% python3 -q
>>> import numpy as np
>>> import numpy.linalg as la
>>> np.set_printoptions(precision=2, suppress=True, linewidth=200)
>>> def rnd(a):
...     return np.round(a, 2) + 0
... 
>>> data = np.load("layer4.npy")
>>> rnd(data)
array([[ 0.31, -0.22,  1.34, -0.49,  1.14,  1.05,  1.49],
       [-0.22, -0.16,  0.55, -0.5 , -0.42,  0.2 ,  1.02],
       [ 1.34,  0.55,  0.08,  0.35,  0.01, -0.5 , -0.7 ],
       [-0.49, -0.5 ,  0.35,  0.34,  0.69,  0.62, -0.12],
       [ 1.14, -0.42,  0.01,  0.69, -0.7 , -0.95,  1.82],
       [ 1.05,  0.2 , -0.5 ,  0.62, -0.95,  0.21,  0.39],
       [ 1.49,  1.02, -0.7 , -0.12,  1.82,  0.39, -0.07]])
>>> # null space of dimension 1
>>> rank = la.matrix_rank(data)
>>> rank
np.int64(6)
>>> ns = la.svd(data)[2][rank:].T
>>> rnd(ns[:, 0] / ns[np.abs(ns[:, 0]).round(6).argmax(), 0])
array([-0.5 ,  1.  ,  0.28,  0.67,  0.03, -0.09,  0.26])
>>> rnd(data @ ns)
array([[0.],
       [0.],
       [0.],
       [0.],
       [0.],
       [0.],
       [0.]])
>>> [int(la.matrix_rank(np.delete(data, i, axis=0))) for i in range(7)]
[6, 6, 6, 6, 6, 6, 6]
>>> out = np.array([[3, 0], [1, 3]])
>>> M = np.kron(np.eye(2, dtype=int), out)
>>> M
array([[3, 0, 0, 0],
       [1, 3, 0, 0],
       [0, 0, 3, 0],
       [0, 0, 1, 3]])
>>> # 2 blocks once reordered
>>> rng = np.random.default_rng(17)
>>> lab = rng.permutation(4)
>>> lab
array([0, 2, 1, 3])
>>> out = M[lab][:, lab]
>>> np.trace(out)
np.int64(12)
>>> print(rnd(la.det(out)), rnd(la.det(M[lab])))
81.0 -81.0
>>> print(rnd(np.sort(np.abs(la.eigvals(out)))))
[3. 3. 3. 3.]
>>> np.allclose(out, M)
False
>>> print(np.diag(out))
[3 3 3 3]
>>> mat = np.loadtxt("out17.csv", delimiter=",")
>>> print(mat)
[[ 1.  0. 10.  3.  2.  0.  2.]
 [ 0.  0.  0.  1.  0.  2.  2.]
 [ 1.  3. 15.  0.  3.  2.  1.]
 [ 2.  2. 10.  0.  2.  2.  3.]
 [ 3.  0. 10.  0.  2.  1.  1.]
 [ 2.  0.  5.  0.  1.  0.  2.]
 [ 3.  2.  5.  2.  1.  0.  3.]]
>>> # column 2 dominates
>>> la.matrix_rank(data, rtol=0.1)
np.int64(6)
>>> rnd(la.norm(mat, 2) / la.norm(mat))
np.float64(0.96)
>>> np.argsort(-la.norm(mat, axis=0).round(6), kind="stable")[:3]
array([2, 6, 0])
>>> la.matrix_rank(mat, rtol=0.1)
np.int64(4)
>>> la.cond(mat) > 100
np.True_
>>> print([round(float(x), 2) for x in la.svd(mat, compute_uv=False)[:3]])
[25.56, 4.78, 3.36]
>>> out = np.array([[-2, -2, -2, 2],
...     [-2, 1, 1, 2],
...     [0, -2, 1, -1],
...     [1, 0, 1, -2],
...     [0, -2, -1, 0],
...     [-2, 2, 1, 1],
...     [-1, -2, 0, 2],
...     [-2, -1, 1, -2],
...     [-1, 0, -1, 2]])
>>> basis = np.array([[-2, 2, 1, 0, -1, -2, 2, 0],
...     [-3, 2, 2, 1, 1, 2, 2, -2],
...     [1, 0, 1, 0, -2, -2, 0, 1],
...     [3, 0, 0, -2, 0, 0, -1, 2]])
>>> m1 = out @ basis + 0.1 * rng.normal(size=(9, 8))
>>> rnd(m1)
array([[ 13.95,  -8.13,  -8.19,  -6.  ,   3.92,   3.91, -10.02,   5.99],
       [  7.77,  -1.91,   0.8 ,  -2.81,   1.06,   3.95,  -3.87,   3.  ],
       [  4.07,  -3.99,  -2.89,   0.11,  -4.09,  -6.06,  -2.97,   2.98],
       [ -7.23,   2.2 ,   1.78,   3.79,  -3.13,  -3.94,   4.18,  -3.02],
       [  4.96,  -3.98,  -5.04,  -1.99,  -0.11,  -1.96,  -3.96,   2.76],
       [  1.99,   0.02,   3.06,  -0.08,   1.87,   5.9 ,  -0.95,  -1.09],
       [ 13.92,  -5.89,  -5.08,  -6.09,  -1.01,  -1.98,  -7.9 ,   7.91],
       [  1.84,  -6.01,  -2.94,   2.85,  -1.05,   0.03,  -3.98,  -0.99],
       [  6.97,  -2.08,  -2.09,  -3.88,   2.89,   4.12,  -4.13,   3.29]])
>>> U, s, VT = la.svd(m1)
>>> np.argmax(s[:-1] / (s[1:] + 1e-6)) + 1
np.int64(4)
>>> out = U[:, :4] @ np.diag(s[:4]) @ VT[:4]
>>> print(la.matrix_rank(out))
4
>>> print(la.matrix_rank(m1, rtol=0.05))
4
